In [1]: import numpy as np

In [2]: np.set_printoptions(precision=2, suppress=True, linewidth=160)

In [3]: rd = lambda a: np.round(a, 2) + 0

In [4]: M = np.load("out5.npy")

In [5]: print(M)
[[ 1  1 -1 -1 -1 -1  1  1]
 [ 1  1 -1 -1  1  1 -1 -1]
 [ 1 -1 -1  1  1 -1 -1  1]
 [ 1  1  1  1  1  1  1  1]
 [ 1 -1 -1  1 -1  1  1 -1]]

In [6]: x0 = np.array([3, 1, 2, 2, 2, 0, 0, 2])

In [7]: h1 = np.maximum(M @ x0, 0)

In [8]: np.flatnonzero(h1 > 1e-9)
Out[8]: array([2, 3])

In [9]: print(M * (h1 > 1e-9)[:, None])
[[ 0  0  0  0  0  0  0  0]
 [ 0  0  0  0  0  0  0  0]
 [ 1 -1 -1  1  1 -1 -1  1]
 [ 1  1  1  1  1  1  1  1]
 [ 0  0  0  0  0  0  0  0]]

In [10]: feats = np.load("x.npy")

In [11]: print(feats)
[[ 50 -34  13  18 -29  42]
 [-34  59 -29 -19  11 -21]
 [ 13 -29  30  39 -14  17]
 [ 18 -19  39  70 -30  36]
 [-29  11 -14 -30  29 -32]
 [ 42 -21  17  36 -32  46]]

In [12]: print(rd(np.trace(np.linalg.pinv(feats) @ feats)))
4.0

In [13]: feats[2] @ feats[5]
Out[13]: np.int64(4299)

In [14]: print(rd(np.linalg.norm(feats, "nuc")))
284.0

In [15]: np.linalg.norm(feats, axis=1).argmax()
Out[15]: np.int64(3)

In [16]: rd(np.linalg.norm(feats, 2))
Out[16]: np.float64(179.13)

In [17]: rd(np.linalg.norm(feats, 1)), rd(np.linalg.norm(feats, np.inf))
Out[17]: (np.float64(212.0), np.float64(212.0))

In [18]: rd(np.linalg.norm(feats, axis=1))
Out[18]: array([82.18, 80.01, 62.58, 96.45, 62.63, 83.25])

In [19]: th = np.radians(134)

In [20]: Rm = np.eye(6)

In [21]: Rm[2, 2] = Rm[1, 1] = np.cos(th)

In [22]: Rm[2, 1], Rm[1, 2] = -np.sin(th), np.sin(th)

In [23]: rd(Rm)
Out[23]: 
array([[ 1.  ,  0.  ,  0.  ,  0.  ,  0.  ,  0.  ],
       [ 0.  , -0.69,  0.72,  0.  ,  0.  ,  0.  ],
       [ 0.  , -0.72, -0.69,  0.  ,  0.  ,  0.  ],
       [ 0.  ,  0.  ,  0.  ,  1.  ,  0.  ,  0.  ],
       [ 0.  ,  0.  ,  0.  ,  0.  ,  1.  ,  0.  ],
       [ 0.  ,  0.  ,  0.  ,  0.  ,  0.  ,  1.  ]])

In [24]: A2 = feats @ Rm.T

In [25]: np.allclose(np.linalg.norm(feats, axis=1), np.linalg.norm(A2, axis=1))
Out[25]: True

In [26]: print(rd(A2))
[[ 50.    32.97  15.43  18.   -29.    42.  ]
 [-34.   -61.85 -22.3  -19.    11.   -21.  ]
 [ 13.    41.73   0.02  39.   -14.    17.  ]
 [ 18.    41.25 -13.42  70.   -30.    36.  ]
 [-29.   -17.71   1.81 -30.    29.   -32.  ]
 [ 42.    26.82   3.3   36.   -32.    46.  ]]
